>>> import numpy as np
>>> from numpy import linalg as LA
>>> np.set_printoptions(precision=3, suppress=True, linewidth=120)
>>> rd = lambda a: np.round(a, 3) + 0
>>> E = np.load("a.npy")
>>> print(E)
[[  0  -4   3 -16  -2   4]
 [  3   3  -4  12   5  -4]
 [ -1   2   3   8  -5  -5]
 [ -2  -1  -3  -4  -3  -1]
 [  4   3  -5  12  -2  -4]
 [ -2   4   1  16  -4  -1]]
>>> B = E / LA.norm(E, axis=1, keepdims=True)
>>> C2 = B @ B.T
>>> print((C2 - 2 * np.eye(6)).round(6).argmax(axis=1))
[3 4 5 0 1 2]
>>> print(rd(C2[0]))
[ 1.    -0.943 -0.698  0.556 -0.91  -0.891]
>>> print(rd(C2))
[[ 1.    -0.943 -0.698  0.556 -0.91  -0.891]
 [-0.943  1.     0.49  -0.598  0.882  0.701]
 [-0.698  0.49   1.    -0.293  0.683  0.856]
 [ 0.556 -0.598 -0.293  1.    -0.367 -0.498]
 [-0.91   0.882  0.683 -0.367  1.     0.809]
 [-0.891  0.701  0.856 -0.498  0.809  1.   ]]
>>> m1 = np.load("run5.npy")
>>> print(m1)
[[ 0.  2.  0.]
 [ 2.  3.  0.]
 [ 0.  0. -1.]]
>>> # symmetric, so the eigenvalues are real
>>> print((LA.matrix_power((m1 != 0) + (m1.T != 0) + np.eye(3), 3) > 0).astype(int))
[[1 1 0]
 [1 1 0]
 [0 0 1]]
>>> print(m1 @ m1)
[[ 4.  6.  0.]
 [ 6. 13.  0.]
 [ 0.  0.  1.]]
>>> mat = np.array([[-0.4, -0.6, 0.8],
...     [0.6, -2.5, -0.1],
...     [2.0, 1.3, 0.5],
...     [0.2, 0.3, -0.4],
...     [1.2, 1.1, 1.2],
...     [-0.5, -1.3, -1.8],
...     [0.3, 1.3, 1.0],
...     [0.1, -0.5, -2.4],
...     [0.1, 0.0, 1.5],
...     [0.0, -2.4, 1.5],
...     [0.2, -0.9, 1.9],
...     [-1.3, 0.8, 0.6],
...     [-0.5, -1.4, 1.1],
...     [0.7, 1.4, 1.0],
...     [-1.3, 0.8, -1.3],
...     [-0.5, -0.7, 1.5],
...     [-0.5, 1.3, 0.5],
...     [1.2, 0.7, -0.6],
...     [-0.7, 2.0, -1.2],
...     [-1.2, -1.4, -0.9],
...     [1.6, -0.9, -2.1],
...     [0.6, -1.1, -0.4],
...     [1.2, 0.3, 0.5],
...     [0.6, 1.6, -0.7],
...     [0.1, 1.2, 0.1],
...     [-0.7, 0.0, 0.4]])
>>> mat[17] *= 3
>>> print(rd(mat))
[[-0.4 -0.6  0.8]
 [ 0.6 -2.5 -0.1]
 [ 2.   1.3  0.5]
 [ 0.2  0.3 -0.4]
 [ 1.2  1.1  1.2]
 [-0.5 -1.3 -1.8]
 [ 0.3  1.3  1. ]
 [ 0.1 -0.5 -2.4]
 [ 0.1  0.   1.5]
 [ 0.  -2.4  1.5]
 [ 0.2 -0.9  1.9]
 [-1.3  0.8  0.6]
 [-0.5 -1.4  1.1]
 [ 0.7  1.4  1. ]
 [-1.3  0.8 -1.3]
 [-0.5 -0.7  1.5]
 [-0.5  1.3  0.5]
 [ 3.6  2.1 -1.8]
 [-0.7  2.  -1.2]
 [-1.2 -1.4 -0.9]
 [ 1.6 -0.9 -2.1]
 [ 0.6 -1.1 -0.4]
 [ 1.2  0.3  0.5]
 [ 0.6  1.6 -0.7]
 [ 0.1  1.2  0.1]
 [-0.7  0.   0.4]]
>>> vec = np.array([-3, -4, 8])
>>> target = mat @ vec
>>> print(rd(LA.solve(mat.T @ mat, mat.T @ target)))
[-3. -4.  8.]
>>> print(rd(LA.lstsq(mat, target)[0]))
[-3. -4.  8.]
>>> print(rd(LA.pinv(mat) @ mat))
[[1. 0. 0.]
 [0. 1. 0.]
 [0. 0. 1.]]
>>> rng = np.random.default_rng(943)
>>> target = target + 0.1 * rng.normal(size=26)
>>> print(rd(target))
[  9.947   7.34   -7.186  -4.951   1.667  -7.798   1.985 -17.324  11.689  21.471  18.104   5.604  16.001   0.353
  -9.973  16.37    0.103 -33.627 -15.495   2.049 -17.994  -0.433  -0.749 -13.763  -4.321   5.478]
>>> coef, *_ = LA.lstsq(mat, target)
>>> print(rd(LA.norm(target - mat @ coef)))
0.541
>>> print([round(float(LA.norm(LA.solve(mat.T @ mat + lam * np.eye(3), mat.T @ target))), 2) for lam in (0, 1, 10, 100)])
[9.43, 9.23, 7.73, 2.98]
>>> hat = mat @ LA.solve(mat.T @ mat, mat.T)
>>> print(np.trace(hat))
3.0
>>> print(rd(LA.eigvalsh(hat)))
[0. 0. 0. 0. 0. 0. 0. 0. 0. 0. 0. 0. 0. 0. 0. 0. 0. 0. 0. 0. 0. 0. 0. 1. 1. 1.]
>>> print(LA.matrix_rank(np.eye(26) - hat))
23
>>> Q, evecs = LA.qr(mat[:, :2])[0], LA.qr(mat[:, 2:])[0]
>>> sig = LA.svd(Q.T @ evecs, compute_uv=False)
>>> print(rd(LA.norm(Q @ Q.T - evecs @ evecs.T, 2)))
1.0
>>> print(rd(np.degrees(np.arccos(sig.clip(0, 1)))))
[81.682]
